% python3 -q
>>> import numpy as np
>>> np.set_printoptions(suppress=True, linewidth=120)
>>> M = np.array([[-1, 0, 1, 2, 3, 4, 5, 6],
...     [7, 8, 9, 10, 11, 12, 13, 14],
...     [15, 16, 17, 18, 19, 20, 21, 22],
...     [23, 24, 25, 26, 27, 28, 29, 30],
...     [31, 32, 33, 34, 35, 36, 37, 38],
...     [39, 40, 41, 42, 43, 44, 45, 46]])
>>> np.abs(M).max()
np.int64(46)
>>> np.round(np.linalg.norm(M), 3)
np.float64(183.063)
>>> np.zeros(6, 8)
Traceback (most recent call last):
  File "<python-input-5>", line 1, in <module>
    np.zeros(6, 8)
    ~~~~~~~~^^^^^^
TypeError: Cannot interpret '8' as a data type
>>> np.linalg.matrix_rank(M)
np.int64(2)
>>> M - M[0]
array([[ 0,  0,  0,  0,  0,  0,  0,  0],
       [ 8,  8,  8,  8,  8,  8,  8,  8],
       [16, 16, 16, 16, 16, 16, 16, 16],
       [24, 24, 24, 24, 24, 24, 24, 24],
       [32, 32, 32, 32, 32, 32, 32, 32],
       [40, 40, 40, 40, 40, 40, 40, 40]])
>>> np.round(np.linalg.svd(M, compute_uv=False), 3) + 0
array([182.878,   8.217,   0.   ,   0.   ,   0.   ,   0.   ])
>>> M[6]
Traceback (most recent call last):
  File "<python-input-9>", line 1, in <module>
    M[6]
    ~^^^
IndexError: index 6 is out of bounds for axis 0 with size 6
>>> np.linalg.rank(M)
Traceback (most recent call last):
  File "<python-input-10>", line 1, in <module>
    np.linalg.rank(M)
    ^^^^^^^^^^^^^^
AttributeError: module 'numpy.linalg' has no attribute 'rank'
>>> M.sum(axis=1)
array([ 20,  84, 148, 212, 276, 340])
>>> Uu, s, Vt = np.linalg.svd(M)
>>> np.argmax(s[:-1] / (s[1:] + 1e-6)) + 1
np.int64(2)
>>> A2 = Uu[:, :2] @ np.diag(s[:2]) @ Vt[:2]
>>> round(np.abs(M - A2).max(), 3)
np.float64(0.0)
>>> A2 = M[0, 0] * M[1:] - np.outer(M[1:, 0], M[0])
>>> A2
array([[   0,   -8,  -16,  -24,  -32,  -40,  -48,  -56],
       [   0,  -16,  -32,  -48,  -64,  -80,  -96, -112],
       [   0,  -24,  -48,  -72,  -96, -120, -144, -168],
       [   0,  -32,  -64,  -96, -128, -160, -192, -224],
       [   0,  -40,  -80, -120, -160, -200, -240, -280]])
>>> M[:, 0] / M[0, 0]
array([  1.,  -7., -15., -23., -31., -39.])
>>> np.linalg.matrix_rank(A2), np.linalg.matrix_rank(M)
(np.int64(1), np.int64(2))
>>> vec = np.array([0, 1, 3, -3, 2, -3, 1, -1])
>>> h = np.maximum(M @ vec, 0)
>>> np.maximum(M @ vec, 0) - np.maximum(-M @ vec, 0)
array([-10, -10, -10, -10, -10, -10])
>>> np.maximum(M @ (3 * vec), 0)
array([0, 0, 0, 0, 0, 0])
>>> h
array([0, 0, 0, 0, 0, 0])
>>> np.flatnonzero(h > 1e-9)
array([], dtype=int64)
>>> mat = np.load("mat.npy")
>>> mat
array([[-0.77 ,  0.967, -0.77 , -0.446,  0.537, -0.991,  0.744,  0.119,  0.397],
       [-0.782, -0.139, -0.99 , -0.981, -0.604, -0.994,  0.664,  0.984,  0.804],
       [ 0.129, -0.993, -0.938, -0.967, -0.922,  0.168, -0.327,  0.99 ,  0.623],
       [-0.363, -0.565, -0.881, -0.867, -0.537, -0.8  ,  0.235,  0.901,  0.523],
       [-0.592,  0.876, -0.592, -0.31 ,  0.38 , -0.947,  0.565,  0.08 ,  0.273],
       [-0.149,  0.762,  0.336,  0.462,  0.462, -0.336,  0.197, -0.604, -0.149],
       [ 0.129, -0.93 , -0.701, -0.793, -0.716,  0.245, -0.235,  0.89 ,  0.354],
       [-0.178,  0.998,  0.972,  0.988,  0.964, -0.254,  0.414, -0.997, -0.716],
       [ 0.537,  0.641,  0.964,  0.954,  0.664,  0.938, -0.38 , -0.969, -0.686],
       [-0.43 ,  0.99 ,  0.658,  0.837,  0.862, -0.8  ,  0.523, -0.94 , -0.327],
       [-0.422,  0.551, -0.572, -0.414,  0.1  , -0.837,  0.38 ,  0.327,  0.264],
       [-0.623,  0.97 , -0.273,  0.168,  0.664, -0.955,  0.629, -0.508,  0.11 ],
       [ 0.129, -0.438, -0.02 , -0.11 , -0.197,  0.319, -0.139,  0.197,  0.01 ],
       [ 0.207, -1.   , -0.995, -0.999, -0.993,  0.245, -0.523,  1.   ,  0.859],
       [-0.438, -0.984, -0.994, -0.995, -0.935, -0.9  ,  0.159,  0.998,  0.837],
       [ 0.03 , -0.883, -0.726, -0.789, -0.664, -0.01 , -0.139,  0.876,  0.371],
       [-0.854,  0.731, -0.984, -0.957, -0.197, -0.998,  0.786,  0.947,  0.766],
       [ 0.508,  0.558,  0.948,  0.934,  0.604,  0.922, -0.363, -0.953, -0.641],
       [ 0.446, -0.675,  0.523,  0.327, -0.197,  0.856, -0.414, -0.197, -0.235],
       [ 0.3  ,  0.956,  0.971,  0.976,  0.862,  0.757, -0.08 , -0.989, -0.711],
       [ 0.397, -0.999, -0.95 , -0.983, -0.97 ,  0.716, -0.578,  0.997,  0.653],
       [ 0.354, -0.706,  0.264,  0.06 , -0.291,  0.749, -0.345,  0.1  , -0.11 ],
       [-0.07 ,  0.07 , -0.119, -0.09 ,  0.   , -0.188,  0.06 ,  0.08 ,  0.05 ],
       [ 0.05 ,  0.993,  0.973,  0.984,  0.935,  0.319,  0.197, -0.995, -0.721],
       [ 0.197, -0.493,  0.1  , -0.02 , -0.197,  0.478, -0.197,  0.119, -0.04 ],
       [-0.282, -0.05 , -0.629, -0.572, -0.197, -0.67 ,  0.217,  0.592,  0.3  ],
       [ 0.388,  0.926,  0.974,  0.975,  0.834,  0.848, -0.178, -0.988, -0.721],
       [ 0.264,  0.523,  0.789,  0.778,  0.462,  0.658, -0.159, -0.827, -0.422],
       [-0.867,  0.993, -0.824, -0.422,  0.716, -0.998,  0.851, -0.06 ,  0.446],
       [ 0.578, -1.   , -0.912, -0.976, -0.976,  0.912, -0.706,  0.996,  0.578],
       [ 0.273,  0.721,  0.869,  0.869,  0.604,  0.686, -0.139, -0.912, -0.508],
       [-0.119,  0.664,  0.273,  0.38 ,  0.38 , -0.273,  0.159, -0.508, -0.119],
       [ 0.04 ,  0.867,  0.778,  0.821,  0.664,  0.197,  0.08 , -0.894, -0.414],
       [ 0.226, -0.959, -0.675, -0.797, -0.762,  0.47 , -0.327,  0.901,  0.336],
       [ 0.604, -0.955,  0.336, -0.07 , -0.604,  0.949, -0.604,  0.397, -0.139],
       [ 0.711, -0.992,  0.188, -0.363, -0.8  ,  0.98 , -0.726,  0.716, -0.07 ],
       [-0.598,  1.   ,  0.986,  0.997,  0.995, -0.91 ,  0.77 , -1.   , -0.782],
       [ 0.716, -0.845,  0.862,  0.706, -0.197,  0.984, -0.664, -0.592, -0.493],
       [-0.08 ,  0.731,  0.438,  0.53 ,  0.462, -0.159,  0.139, -0.653, -0.197],
       [ 0.544, -0.986, -0.282, -0.629, -0.8  ,  0.91 , -0.592,  0.84 ,  0.129]])
>>> vec = np.array([-3, 3, -1, -3, -1, 2, 3, 0, 0])
>>> rhs = mat @ vec
>>> np.round(np.linalg.lstsq(mat, rhs)[0], 3) + 0
array([-3.,  3., -1., -3., -1.,  2.,  3.,  0.,  0.])
>>> try:
...     np.linalg.solve(mat, rhs)
... except np.linalg.LinAlgError as e:
...     print("failed:", e)
... 
failed: Last 2 dimensions of the array must be square
>>> rng = np.random.default_rng(4671)
>>> rhs = rhs + 0.3 * rng.normal(size=40)
>>> rhs.round(3)
array([ 7.067,  6.563,  0.746,  3.333,  5.199, -0.187,  0.179, -0.303, -3.464, -0.087,  4.322,  4.147, -1.13 ,  0.361,
        2.234,  0.89 ,  9.113, -3.302, -4.266, -1.873, -0.013, -2.867,  1.076, -1.152, -1.483,  2.303, -1.944, -1.57 ,
        7.811, -0.15 , -2.041,  0.37 , -1.235,  0.523, -4.37 , -2.991,  0.837, -7.522,  0.421, -1.897])
>>> beta, *_ = np.linalg.lstsq(mat, rhs)
>>> beta.round()
array([-5.,  3.,  1., -8., -1.,  2.,  1., -2., -2.])
>>> [round(float(np.linalg.norm(np.linalg.solve(mat.T @ mat + lam * np.eye(9), mat.T @ rhs))), 2) for lam in (0, 1, 10, 100)]
[10.33, 3.82, 2.54, 1.01]
>>> beta.round(3)
array([-5.023,  2.957,  0.659, -7.594, -1.25 ,  1.802,  1.264, -2.406, -1.589])
>>> np.round(mat.T @ (rhs - mat @ beta), 3) + 0
array([0., 0., 0., 0., 0., 0., 0., 0., 0.])
>>> round(np.linalg.norm(rhs - mat @ beta), 3)
np.float64(1.769)
>>> A2 = np.c_[mat[:, :8] @ np.array([[2, 2, 0, 1, 1, 0, 0, 2],
...     [1, 2, 2, 2, 0, 2, 2, 1],
...     [1, 0, 1, 1, 1, 0, 0, 2],
...     [0, 2, 2, 2, 0, 2, 2, 0],
...     [0, 0, 1, 0, 2, 1, 1, 1],
...     [1, 0, 0, 1, 0, 2, 0, 0],
...     [1, 0, 1, 1, 0, 2, 2, 2],
...     [0, 1, 0, 2, 0, 1, 1, 1]]), np.array([-1, -5, 3, 1, -2, -1, 2, 2, -2, -5, -5, -4, -5, -5, -1, 4, -3, -1, -5, -5, 0, -1, -2, 0, 1, 5, 5, 0, 5, 4, 1, -5, -1, 3, 4, 4, -4, -1, 1, 5])]
>>> A2.round(3)
array([[-1.59 , -0.379,  1.553, -0.507, -0.466,  1.204,  3.186,  0.031, -1.   ],
       [-3.023, -2.82 , -3.17 , -2.374, -2.98 , -2.52 , -0.532, -1.975, -5.   ],
       [-1.832, -2.672, -6.107, -2.908, -2.653, -4.17 , -4.506, -3.197,  3.   ],
       [-2.737, -2.689, -4.047, -2.871, -2.318, -3.63 , -2.03 , -2.219,  1.   ],
       [-1.282,  0.028,  1.485, -0.274, -0.424,  0.828,  2.722,  0.098, -2.   ],
       [ 0.661,  1.546,  3.443,  1.288,  1.111,  2.028,  2.7  ,  1.388, -1.   ],
       [-1.363, -2.298, -5.098, -2.228, -2.004, -3.252, -3.742, -2.37 ,  2.   ],
       [ 1.774,  2.619,  6.322,  2.932,  2.722,  4.259,  4.767,  3.381,  2.   ],
       [ 3.237,  3.295,  4.438,  3.311,  2.829,  4.001,  2.125,  2.578, -2.   ],
       [ 0.511,  1.854,  5.697,  1.725,  1.952,  3.022,  4.622,  2.414, -5.   ],
       [-1.322, -0.243,  0.182, -0.523, -0.794, -0.213,  1.461, -0.25 , -5.   ],
       [-0.875,  0.522,  3.296,  0.038,  0.432,  1.78 ,  3.69 ,  0.592, -4.   ],
       [-0.02 , -0.641, -1.452, -0.413, -0.285, -0.736, -1.374, -0.498, -5.   ],
       [-1.859, -2.584, -6.509, -3.064, -2.774, -4.547, -5.037, -3.615, -5.   ],
       [-3.595, -3.836, -5.728, -4.135, -3.302, -5.377, -3.577, -3.467, -1.   ],
       [-1.698, -2.408, -4.873, -2.437, -2.024, -3.43 , -3.41 , -2.341,  4.   ],
       [-2.173, -1.213, -0.847, -0.608, -2.232, -0.126,  1.87 , -0.623, -3.   ],
       [ 3.081,  3.047,  4.173,  3.093,  2.664,  3.753,  1.909,  2.395, -1.   ],
       [ 1.182, -0.001, -0.784,  0.321,  0.575, -0.206, -1.918,  0.041, -5.   ],
       [ 3.204,  3.475,  5.617,  3.834,  2.995,  5.091,  3.577,  3.211, -5.   ],
       [-1.017, -2.173, -6.462, -2.385, -2.493, -3.661, -5.093, -3.234,  0.   ],
       [ 0.67 , -0.484, -1.664, -0.07 ,  0.036, -0.675, -2.173, -0.351, -1.   ],
       [-0.317, -0.1  , -0.099, -0.197, -0.189, -0.216,  0.16 , -0.108, -2.   ],
       [ 2.582,  3.059,  6.059,  3.503,  2.893,  4.926,  4.288,  3.373,  0.   ],
       [ 0.282, -0.513, -1.32 , -0.21 , -0.097, -0.542, -1.498, -0.371,  1.   ],
       [-1.696, -1.216, -1.853, -1.424, -1.305, -1.755, -0.415, -1.043,  5.   ],
       [ 3.346,  3.59 ,  5.432,  3.858,  3.03 ,  4.988,  3.292,  3.14 ,  5.   ],
       [ 2.339,  2.303,  3.694,  2.5  ,  1.977,  3.235,  1.919,  1.946,  0.   ],
       [-1.712, -0.652,  1.885, -0.816, -0.259,  1.504,  3.5  , -0.031,  5.   ],
       [-0.55 , -1.8  , -6.546, -2.088, -2.286, -3.52 , -5.344, -3.06 ,  4.   ],
       [ 2.683,  2.814,  4.514,  3.045,  2.35 ,  3.966,  2.594,  2.419,  1.   ],
       [ 0.585,  1.342,  2.9  ,  1.112,  0.914,  1.732,  2.278,  1.162, -5.   ],
       [ 2.002,  2.562,  4.898,  2.683,  2.146,  3.7  ,  3.306,  2.433, -1.   ],
       [-1.039, -2.159, -5.276, -2.016, -1.973, -3.087, -4.027, -2.372,  3.   ],
       [ 0.934, -0.445, -2.922,  0.029, -0.268, -1.567, -3.465, -0.49 ,  4.   ],
       [ 0.872, -0.572, -4.048, -0.125, -0.701, -2.286, -4.246, -0.73 ,  4.   ],
       [ 0.65 ,  1.798,  6.745,  2.242,  2.378,  3.709,  5.529,  3.311, -4.   ],
       [ 1.769,  0.562, -0.277,  0.436,  1.184, -0.427, -2.395,  0.194, -1.   ],
       [ 0.989,  1.709,  3.561,  1.554,  1.282,  2.291,  2.609,  1.534,  1.   ],
       [ 0.138, -1.302, -4.904, -0.97 , -1.338, -2.554, -4.374, -1.606,  5.   ]])
>>> np.round(np.linalg.lstsq(mat, A2[:, 0])[0], 3) + 0
array([2., 1., 1., 0., 0., 1., 1., 0., 0.])
>>> np.linalg.matrix_rank(np.c_[mat, A2])
np.int64(10)
>>> np.round(np.linalg.norm(A2 - mat @ np.linalg.lstsq(mat, A2)[0], axis=0), 3) + 0
array([ 0.   ,  0.   ,  0.   ,  0.   ,  0.   ,  0.   ,  0.   ,  0.   , 15.612])
>>> np.round(np.linalg.norm(np.linalg.qr(mat)[0].T @ A2, axis=0) ** 2 / ((A2 ** 2).sum(axis=0) + 1e-12), 3)
array([1.   , 1.   , 1.   , 1.   , 1.   , 1.   , 1.   , 1.   , 0.463])
>>> hat = mat @ np.linalg.solve(mat.T @ mat, mat.T)
>>> np.round(hat @ mat[:, 7], 3)
array([ 0.119,  0.984,  0.99 ,  0.901,  0.08 , -0.604,  0.89 , -0.997, -0.969, -0.94 ,  0.327, -0.508,  0.197,  1.   ,
        0.998,  0.876,  0.947, -0.953, -0.197, -0.989,  0.997,  0.1  ,  0.08 , -0.995,  0.119,  0.592, -0.988, -0.827,
       -0.06 ,  0.996, -0.912, -0.508, -0.894,  0.901,  0.397,  0.716, -1.   , -0.592, -0.653,  0.84 ])
>>> round(float(np.trace(hat)), 3)
9.0
>>> J = np.load("test6.npy")
>>> J.round(3)
array([[ 0.362, -0.217, -0.072,  0.362,  0.217],
       [-0.217,  0.13 ,  0.043, -0.217, -0.13 ],
       [-0.072,  0.043,  0.014, -0.072, -0.043],
       [ 0.362, -0.217, -0.072,  0.362,  0.217],
       [ 0.217, -0.13 , -0.043,  0.217,  0.13 ]])
>>> Uu, s, Vt = np.linalg.svd(J)
>>> np.argmax(s[:-1] / (s[1:] + 1e-6)) + 1
np.int64(1)
>>> s.round(3) + 0
array([1., 0., 0., 0., 0.])
>>> A2 = Uu[:, :1] @ np.diag(s[:1]) @ Vt[:1]
>>> np.linalg.matrix_rank(J, rtol=0.05)
np.int64(1)
>>> round(np.linalg.norm(J - A2) / np.linalg.norm(J), 3)
np.float64(0.0)
>>> round(np.linalg.norm(J - A2, 2), 3), round(s[1], 3)
(np.float64(0.0), np.float64(0.0))
>>> np.round(np.abs(J - A2).max(), 3)
np.float64(0.0)
>>> vec = np.array([6, 1, 9, 8, 1])
>>> np.round(J @ J @ vec, 3)
array([ 4.42 , -2.652, -0.884,  4.42 ,  2.652])
>>> u = np.array([-9, -2])
>>> np.round(np.convolve(mat[39], u), 3)
array([-4.896,  7.786,  4.51 ,  6.225,  8.458, -6.59 ,  3.508, -6.376, -2.841, -0.258])
>>> np.round(np.cross(mat[39, :3], mat[37, :3]), 3)
array([-1.088, -0.671,  0.246])
>>> blk = np.stack([J, 2 * J, J[::-1]])
>>> np.linalg.matrix_rank(blk)
array([1, 1, 1])
>>> np.linalg.matrix_rank(blk.reshape(3, -1))
np.int64(2)
>>> blk.shape
(3, 5, 5)
>>> (blk @ J.T).shape
(3, 5, 5)
>>> round(np.linalg.det(J), 3)
np.float64(0.0)
>>> np.round((J + J.T) / 2, 3)
array([[ 0.362, -0.217, -0.072,  0.362,  0.217],
       [-0.217,  0.13 ,  0.043, -0.217, -0.13 ],
       [-0.072,  0.043,  0.014, -0.072, -0.043],
       [ 0.362, -0.217, -0.072,  0.362,  0.217],
       [ 0.217, -0.13 , -0.043,  0.217,  0.13 ]])
>>> round(np.trace(J), 3)
np.float64(1.0)
>>> np.allclose(J @ J.T, J.T @ J)
True
>>> round(float(np.abs(np.linalg.eigvals(J)).max()), 3)
1.0
